$ python3 -q
>>> import numpy as np
>>> from numpy import linalg as LA
>>> np.set_printoptions(precision=2, suppress=True, linewidth=140, legacy="1.25")
>>> tidy = lambda a: np.round(a, 2) + 0
>>> arr = np.loadtxt("m.csv", delimiter=",")
>>> arr
array([[ 1.,  1., -1., -1., -1., -1.,  1.,  1.],
       [ 1., -1., -1.,  1., -1.,  1.,  1., -1.],
       [ 1.,  1., -1., -1.,  1.,  1., -1., -1.],
       [ 1., -1.,  1., -1., -1.,  1., -1.,  1.]])
>>> r0, v = arr[2], arr[0]
>>> print(r0 @ r0)
8.0
>>> pr = (r0 @ v) / (r0 @ r0) * r0
>>> np.outer(r0, v)
array([[ 1.,  1., -1., -1., -1., -1.,  1.,  1.],
       [ 1.,  1., -1., -1., -1., -1.,  1.,  1.],
       [-1., -1.,  1.,  1.,  1.,  1., -1., -1.],
       [-1., -1.,  1.,  1.,  1.,  1., -1., -1.],
       [ 1.,  1., -1., -1., -1., -1.,  1.,  1.],
       [ 1.,  1., -1., -1., -1., -1.,  1.,  1.],
       [-1., -1.,  1.,  1.,  1.,  1., -1., -1.],
       [-1., -1.,  1.,  1.,  1.,  1., -1., -1.]])
>>> v - pr
array([ 1.,  1., -1., -1., -1., -1.,  1.,  1.])
>>> def softmax(z):
...     e = np.exp(z - z.max(axis=-1, keepdims=True))
...     return e / e.sum(axis=-1, keepdims=True)
... 
>>> tidy(softmax(arr).sum(axis=1))
array([1., 1., 1., 1.])
>>> tidy(softmax(arr[0]))
array([0.22, 0.22, 0.03, 0.03, 0.03, 0.03, 0.22, 0.22])
>>> tidy(softmax(arr[0] + 5))
array([0.22, 0.22, 0.03, 0.03, 0.03, 0.03, 0.22, 0.22])
>>> S = arr @ arr.T / np.sqrt(8)
>>> print(tidy(softmax(S)[0] @ arr))
[ 1.   0.8 -0.9 -0.9 -0.9 -0.7  0.8  0.8]
>>> tidy(softmax(S))
array([[0.85, 0.05, 0.05, 0.05],
       [0.05, 0.85, 0.05, 0.05],
       [0.05, 0.05, 0.85, 0.05],
       [0.05, 0.05, 0.05, 0.85]])
>>> out = arr / LA.norm(arr, axis=1, keepdims=True)
>>> cov = out @ out.T
>>> (cov - 2 * np.eye(4)).round(6).argmax(axis=1)
array([1, 0, 0, 0])
>>> tidy(cov)
array([[1., 0., 0., 0.],
       [0., 1., 0., 0.],
       [0., 0., 1., 0.],
       [0., 0., 0., 1.]])
>>> tidy(LA.norm(out, axis=1))
array([1., 1., 1., 1.])
>>> theta = np.radians(36)
>>> Rm = np.eye(8)
>>> Rm[7, 7] = Rm[5, 5] = np.cos(theta)
>>> Rm[7, 5], Rm[5, 7] = -np.sin(theta), np.sin(theta)
>>> tidy(Rm)
array([[ 1.  ,  0.  ,  0.  ,  0.  ,  0.  ,  0.  ,  0.  ,  0.  ],
       [ 0.  ,  1.  ,  0.  ,  0.  ,  0.  ,  0.  ,  0.  ,  0.  ],
       [ 0.  ,  0.  ,  1.  ,  0.  ,  0.  ,  0.  ,  0.  ,  0.  ],
       [ 0.  ,  0.  ,  0.  ,  1.  ,  0.  ,  0.  ,  0.  ,  0.  ],
       [ 0.  ,  0.  ,  0.  ,  0.  ,  1.  ,  0.  ,  0.  ,  0.  ],
       [ 0.  ,  0.  ,  0.  ,  0.  ,  0.  ,  0.81,  0.  ,  0.59],
       [ 0.  ,  0.  ,  0.  ,  0.  ,  0.  ,  0.  ,  1.  ,  0.  ],
       [ 0.  ,  0.  ,  0.  ,  0.  ,  0.  , -0.59,  0.  ,  0.81]])
>>> out = arr @ Rm.T
>>> tidy(np.abs(out - arr).max(axis=0))
array([0.  , 0.  , 0.  , 0.  , 0.  , 0.78, 0.  , 0.78])
>>> np.allclose(LA.norm(arr, axis=1), LA.norm(out, axis=1))
True
